$ python -q
>>> import numpy as np
>>> np.set_printoptions(precision=3, suppress=True, linewidth=140)
>>> rnd = lambda a: np.round(a, 3) + 0
>>> arr = np.array([[5.0, 0.0, 0.0, -4.0],
...     [8.0, -2.0, -2.0, -7.0],
...     [-8.0, 0.0, 0.0, 7.0],
...     [8.0, 0.0, 0.0, -7.0]])
>>> arr
array([[ 5.,  0.,  0., -4.],
       [ 8., -2., -2., -7.],
       [-8.,  0.,  0.,  7.],
       [ 8.,  0.,  0., -7.]])
>>> w1 = np.array([[-2, 3, 2, -2, 2, 2],
...     [-1, 1, 0, 2, -3, -2],
...     [1, 2, 0, 2, 0, -1],
...     [0, -1, -3, 0, 0, -1]])
>>> c = np.array([3, 0, 1, -3, -2, 1])
>>> hid = np.maximum(arr @ w1 + c, 0)
>>> (hid > 0).astype(int)
array([[0, 1, 1, 0, 1, 1],
       [0, 1, 1, 0, 1, 1],
       [1, 0, 0, 1, 0, 0],
       [0, 1, 1, 0, 1, 1]])
>>> hid
array([[ 0., 19., 23.,  0.,  8., 15.],
       [ 0., 25., 38.,  0., 20., 30.],
       [19.,  0.,  0., 13.,  0.,  0.],
       [ 0., 31., 38.,  0., 14., 24.]])
>>> Z = np.array([[-2, 0, -3],
...     [1, -3, 2],
...     [-2, -2, 0],
...     [-3, 0, -2],
...     [-1, 1, 0],
...     [-3, -2, 3]])
>>> (hid @ Z).round(6).argmax(axis=1)
array([2, 2, 1, 2])
>>> np.unique(arr.round(6), axis=0).shape
(4, 4)
>>> np.abs(np.diag(np.linalg.qr(arr)[1])) > 1e-9
array([ True,  True, False, False])
>>> np.linalg.lstsq(arr[:-1].T, arr[-1])[2]
np.int32(3)
>>> rnd(np.trace(np.linalg.pinv(arr) @ arr))
np.float64(3.0)
>>> r = np.linalg.matrix_rank(arr)
>>> r
np.int64(3)
>>> null = np.linalg.svd(arr)[2][r:].T
>>> rnd(null[:, 0] / null[np.abs(null[:, 0]).round(6).argmax(), 0])
array([ 0.,  1., -1.,  0.])
>>> null.shape
(4, 1)
>>> np.linalg.matrix_rank(arr.T @ arr), np.linalg.matrix_rank(arr @ arr.T)
(np.int64(3), np.int64(3))
>>> [int(np.linalg.matrix_rank(arr[:, :j + 1])) for j in range(4)]
[1, 2, 2, 3]
>>> np.allclose(arr @ null, 0)
True
>>> U, sigma, Vh = np.linalg.svd(arr)
>>> V = Vh[:(sigma > 1e-8).sum()]
>>> rng = np.random.default_rng(5368)
>>> x = arr[0] + 3 * arr[3] + rng.integers(2) * np.eye(4)[1]
>>> x
array([ 29.,   1.,   0., -25.])
>>> rnd(np.diag(V.T @ V))
array([1. , 0.5, 0.5, 1. ])
>>> np.allclose(V.T @ V @ x, x)
False
>>> rnd(np.linalg.norm(x - V.T @ V @ x))
np.float64(0.707)
>>> np.linalg.matrix_rank(np.vstack([arr, x]))
np.int64(4)
>>> rnd(V.T @ V)
array([[1. , 0. , 0. , 0. ],
       [0. , 0.5, 0.5, 0. ],
       [0. , 0.5, 0.5, 0. ],
       [0. , 0. , 0. , 1. ]])
>>> Y = np.array([[-3, 2, 3], [2, -1, 3], [1, 1, 0]])
>>> Z = np.array([[-3, 2, 0, 1, 2, -2, -3, 3, 3, -2],
...     [2, -3, 1, 1, 2, 1, -2, 0, 0, -2],
...     [-1, 0, 1, -1, 1, 1, -1, 0, 0, 2],
...     [0, 2, 2, -1, 2, -1, 1, 0, 2, -1],
...     [0, -1, 2, -2, 3, -2, 3, -1, -2, -3],
...     [0, -1, -3, 0, 2, -1, -2, -1, -3, 0],
...     [0, 1, 3, -2, -2, 3, -3, -3, 1, 3],
...     [3, 2, 3, -2, -1, 0, 0, -2, 3, 1],
...     [3, 2, 3, -2, -1, 2, -1, 1, 0, 3],
...     [2, 2, 3, 3, 1, -1, 1, 3, 1, 1]])
>>> K = np.block([[Y, np.array([[3, 9, 5, 5, 1, -4, -4, -1, -5, -1],
...     [-5, 4, -1, 8, -7, 4, -7, -6, -2, 0],
...     [1, -3, -2, -3, 4, -9, -6, -9, 3, 3]])], [np.zeros((10, 3)), Z]])
>>> K
array([[-3.,  2.,  3.,  3.,  9.,  5.,  5.,  1., -4., -4., -1., -5., -1.],
       [ 2., -1.,  3., -5.,  4., -1.,  8., -7.,  4., -7., -6., -2.,  0.],
       [ 1.,  1.,  0.,  1., -3., -2., -3.,  4., -9., -6., -9.,  3.,  3.],
       [ 0.,  0.,  0., -3.,  2.,  0.,  1.,  2., -2., -3.,  3.,  3., -2.],
       [ 0.,  0.,  0.,  2., -3.,  1.,  1.,  2.,  1., -2.,  0.,  0., -2.],
       [ 0.,  0.,  0., -1.,  0.,  1., -1.,  1.,  1., -1.,  0.,  0.,  2.],
       [ 0.,  0.,  0.,  0.,  2.,  2., -1.,  2., -1.,  1.,  0.,  2., -1.],
       [ 0.,  0.,  0.,  0., -1.,  2., -2.,  3., -2.,  3., -1., -2., -3.],
       [ 0.,  0.,  0.,  0., -1., -3.,  0.,  2., -1., -2., -1., -3.,  0.],
       [ 0.,  0.,  0.,  0.,  1.,  3., -2., -2.,  3., -3., -3.,  1.,  3.],
       [ 0.,  0.,  0.,  3.,  2.,  3., -2., -1.,  0.,  0., -2.,  3.,  1.],
       [ 0.,  0.,  0.,  3.,  2.,  3., -2., -1.,  2., -1.,  1.,  0.,  3.],
       [ 0.,  0.,  0.,  2.,  2.,  3.,  3.,  1., -1.,  1.,  3.,  1.,  1.]])
>>> x = np.array([3, 0, 3, 2, 2, 3, 3, 3, 2, 0, 2, 2, 0])
>>> rhs = K @ x
>>> c, lr = np.zeros(13), 1 / np.linalg.norm(K, 2) ** 2
>>> for i in range(50):
...     c -= lr * K.T @ (K @ c - rhs)
...     if i % 10 == 0: print(i, round(np.linalg.norm(K @ c - rhs), 3))
... 
0 32.675
10 11.072
20 7.393
30 5.885
40 5.069
>>> rnd(np.linalg.cond(K))
np.float64(156.397)
>>> u = np.array([0, 1, 2, 2, 2, 1, 0, 2, 2, 0, 1, 0, 1])
>>> Y = K + np.outer(u, np.eye(13)[11])
>>> np.linalg.matrix_rank(Y - K)
np.int64(1)
>>> rnd(np.linalg.det(Y) / np.linalg.det(K)), rnd(1 + np.linalg.solve(K, u)[11])
(np.float64(1.006), np.float64(1.006))
>>> K[:, 13]
Traceback (most recent call last):
  File "<python-input-47>", line 1, in <module>
    K[:, 13]
    ~^^^^^^^
IndexError: index 13 is out of bounds for axis 1 with size 13
>>> rnd(K.mean(axis=0))
array([ 0.   ,  0.154,  0.462,  0.385,  1.231,  1.308,  0.385,  0.538, -0.692, -1.846, -1.231,  0.077,  0.308])
>>> np.zeros(13, 13)
Traceback (most recent call last):
  File "<python-input-49>", line 1, in <module>
    np.zeros(13, 13)
    ~~~~~~~~^^^^^^^^
TypeError: Cannot interpret '13' as a data type
>>> np.count_nonzero(K)
np.int64(121)
>>> np.abs(K).max()
np.float64(9.0)
>>> np.unravel_index(np.abs(K).argmax(), K.shape)
(np.int64(0), np.int64(4))
>>> assert K == K.T
Traceback (most recent call last):
  File "<python-input-53>", line 1, in <module>
    assert K == K.T
           ^^^^^^^^
ValueError: The truth value of an array with more than one element is ambiguous. Use a.any() or a.all()
>>> np.allclose(K, K.T)
False
>>> rnd(np.abs(np.linalg.eigvals(K)).max())
np.float64(6.195)
>>> K.inv()
Traceback (most recent call last):
  File "<python-input-56>", line 1, in <module>
    K.inv()
    ^^^^^
AttributeError: 'numpy.ndarray' object has no attribute 'inv'
>>> x = np.array([1, 2, 1, 2, 2, 0, 1, 0, 1, 0, 0, 3, 0])
>>> rhs = K @ x
>>> rhs
array([ 14.,   7.,  -4.,   6.,   0.,  -2.,   8., -12., -12.,   6.,  17.,  10.,  13.])
>>> rnd(np.linalg.solve(K, rhs))
array([1., 2., 1., 2., 2., 0., 1., 0., 1., 0., 0., 3., 0.])
>>> Y = np.array([[3, -3, 0, 3],
...     [-1, 0, -2, -1],
...     [-1, 0, 3, 3],
...     [3, -1, -2, 2],
...     [2, -2, 3, -1]])
>>> Z = np.array([[9, -2, 0, 5, 6, 5, 4, -9, 9, 2, 7, 4, -3],
...     [-3, -8, 4, -5, 2, -7, 9, -4, 0, 3, -7, -8, 7],
...     [3, -7, -1, -7, -7, -8, 6, -1, -8, 7, -6, -7, -6],
...     [7, 8, -5, 0, 1, 4, 7, -3, -4, -9, 4, -6, 6]])
>>> J = Y @ Z + 0.1 * rng.normal(size=(5, 13))
>>> rnd(J)
array([[ 56.971,  42.006, -27.032,  29.777,  15.022,  47.968,   5.968, -24.057,  15.126, -29.947,  53.907,  17.99 , -11.995],
       [-21.95 ,   7.905,   7.106,   9.041,   6.885,   6.903, -22.979,  14.07 ,  11.122,  -7.017,   1.021,  16.007,   9.129],
       [ 21.036,   4.959, -17.933, -26.037, -24.112, -17.108,  34.908,  -3.101, -45.038,  -8.028, -12.951, -42.874,   2.84 ],
       [ 37.897,  32.025, -11.867,  33.955,  31.711,  45.992,   4.863, -27.013,  34.905, -29.028,  48.137,  22.044,   7.9  ],
       [ 26.011, -16.87 ,  -6.176,  -0.852, -14.004,  -4.141,   0.944,  -9.939,  -1.878,  28.065,   5.86 ,   9.003, -43.901]])
>>> Y = np.array([[3, -2],
...     [-2, 5],
...     [-3, 5],
...     [4, 5],
...     [1, 2],
...     [-5, 5],
...     [0, 4],
...     [5, 0],
...     [-4, 3],
...     [1, -2],
...     [3, 2],
...     [-5, 2],
...     [1, 1]])
>>> rnd(J @ Y)
array([[ -88.676,  640.648],
       [-143.438,  211.111],
       [ 399.247, -459.13 ],
       [-238.807,  818.641],
       [  48.142, -292.388]])
>>> np.linalg.matrix_rank(np.vstack([J, Y.T]))
np.int64(7)
>>> rnd(Y.T @ J.T)
array([[ -88.676, -143.438,  399.247, -238.807,   48.142],
       [ 640.648,  211.111, -459.13 ,  818.641, -292.388]])
>>> data = np.load("a.npy")
>>> data
array([[  0,   0,   0,   0,   8,  -4],
       [  0,   0,   0,   6,   4,   2],
       [  0,   0,   0,  -8, -10,  10],
       [  0,   0,   0,   0,   4,  -2],
       [  0,   0,   0,   3,   2,   1],
       [  0,   0,   0,  -4,  -5,   5]])
>>> np.linalg.matrix_rank(data, rtol=0.1)
np.int64(3)
>>> rnd(np.linalg.norm(data, 2) / np.linalg.norm(data))
np.float64(0.924)
>>> feats = np.load("x.npy")
>>> feats
array([[ 0.,  0.,  0.,  3.,  0., -3.],
       [ 0.,  0.,  0.,  2.,  0.,  1.],
       [ 0.,  0.,  0.,  2., -1., -1.],
       [ 3.,  2.,  2.,  0.,  0.,  0.],
       [ 0.,  0., -1.,  0.,  0.,  0.],
       [-3.,  1., -1.,  0.,  0.,  0.]])
>>> w, V = np.linalg.eigh(feats)
>>> rnd(w.sum()), np.trace(feats)
(np.float64(0.0), np.float64(0.0))
>>> np.abs(V[:, -1]).round(6).argmax()
np.int64(0)
>>> (w > 1e-8).sum(), (w < -1e-8).sum()
(np.int64(3), np.int64(3))
>>> u = np.array([-1, -1, 1, 0, -2, -3])
>>> Y = feats + np.outer(u, np.eye(6)[3])
>>> np.linalg.matrix_rank(np.linalg.inv(Y) - np.linalg.inv(feats), tol=1e-8)
np.int64(1)
>>> rnd(np.abs(np.linalg.eigvals(feats)).max())
np.float64(4.868)
>>> feats.inv()
Traceback (most recent call last):
  File "<python-input-83>", line 1, in <module>
    feats.inv()
    ^^^^^^^^^
AttributeError: 'numpy.ndarray' object has no attribute 'inv'
>>> assert feats == feats.T
Traceback (most recent call last):
  File "<python-input-84>", line 1, in <module>
    assert feats == feats.T
           ^^^^^^^^^^^^^^^^
ValueError: The truth value of an array with more than one element is ambiguous. Use a.any() or a.all()
>>> w, V = np.linalg.eigh(feats)
>>> x = np.array([0, 0, 2, 2, 2, 3])
>>> rnd(np.linalg.eigvalsh(feats[1:, 1:]))
array([-2.923, -1.568,  0.   ,  1.568,  2.923])
>>> rnd(V * np.abs(w) @ V.T)
array([[ 3.944,  0.335,  1.528,  0.   ,  0.   ,  0.   ],
       [ 0.335,  2.118,  0.634,  0.   ,  0.   ,  0.   ],
       [ 1.528,  0.634,  1.806,  0.   ,  0.   ,  0.   ],
       [ 0.   ,  0.   ,  0.   ,  3.898, -0.381, -1.288],
       [ 0.   ,  0.   ,  0.   , -0.381,  0.916,  0.128],
       [ 0.   ,  0.   ,  0.   , -1.288,  0.128,  3.054]])
>>> x @ feats @ x
np.float64(-4.0)
>>> rnd(x @ feats @ x / (x @ x)), rnd(w[0]), rnd(w[-1])
(np.float64(-0.19), np.float64(-4.868), np.float64(4.868))
>>> (np.sign(V[:, -1].round(6)) == np.sign(V[0, -1].round(6))).astype(int)
array([1, 1, 1, 1, 0, 0])
>>> lab = rng.permutation(6)
>>> lab
array([2, 1, 4, 0, 3, 5])
>>> Y = feats[lab][:, lab]
>>> np.trace(Y)
np.float64(0.0)
>>> np.allclose(Y, feats)
False
>>> u = np.array([1, 1, -1, 0, -2, 1, 1, 2])
>>> A = np.array([np.roll(u, i) for i in range(8)])
>>> A
array([[ 1,  1, -1,  0, -2,  1,  1,  2],
       [ 2,  1,  1, -1,  0, -2,  1,  1],
       [ 1,  2,  1,  1, -1,  0, -2,  1],
       [ 1,  1,  2,  1,  1, -1,  0, -2],
       [-2,  1,  1,  2,  1,  1, -1,  0],
       [ 0, -2,  1,  1,  2,  1,  1, -1],
       [-1,  0, -2,  1,  1,  2,  1,  1],
       [ 1, -1,  0, -2,  1,  1,  2,  1]])
>>> def softmax(z):
...     e = np.exp(z - z.max(axis=-1, keepdims=True))
...     return e / e.sum(axis=-1, keepdims=True)
... 
>>> rnd(softmax(A).sum(axis=1))
array([1., 1., 1., 1., 1., 1., 1., 1.])
>>> rnd(softmax(A[7]))
array([0.138, 0.019, 0.051, 0.007, 0.138, 0.138, 0.374, 0.138])
>>> rnd(softmax(10 * A[7]))
array([0., 0., 0., 0., 0., 0., 1., 0.])
>>> att = A @ A.T / np.sqrt(8)
>>> rnd(softmax(att))
array([[0.873, 0.025, 0.036, 0.001, 0.002, 0.001, 0.036, 0.025],
       [0.025, 0.873, 0.025, 0.036, 0.001, 0.002, 0.001, 0.036],
       [0.036, 0.025, 0.873, 0.025, 0.036, 0.001, 0.002, 0.001],
       [0.001, 0.036, 0.025, 0.873, 0.025, 0.036, 0.001, 0.002],
       [0.002, 0.001, 0.036, 0.025, 0.873, 0.025, 0.036, 0.001],
       [0.001, 0.002, 0.001, 0.036, 0.025, 0.873, 0.025, 0.036],
       [0.036, 0.001, 0.002, 0.001, 0.036, 0.025, 0.873, 0.025],
       [0.025, 0.036, 0.001, 0.002, 0.001, 0.036, 0.025, 0.873]])
>>> rnd(softmax(att)[7] @ A)
array([ 0.947, -0.879,  0.002, -1.716,  0.922,  0.912,  1.867,  0.946])
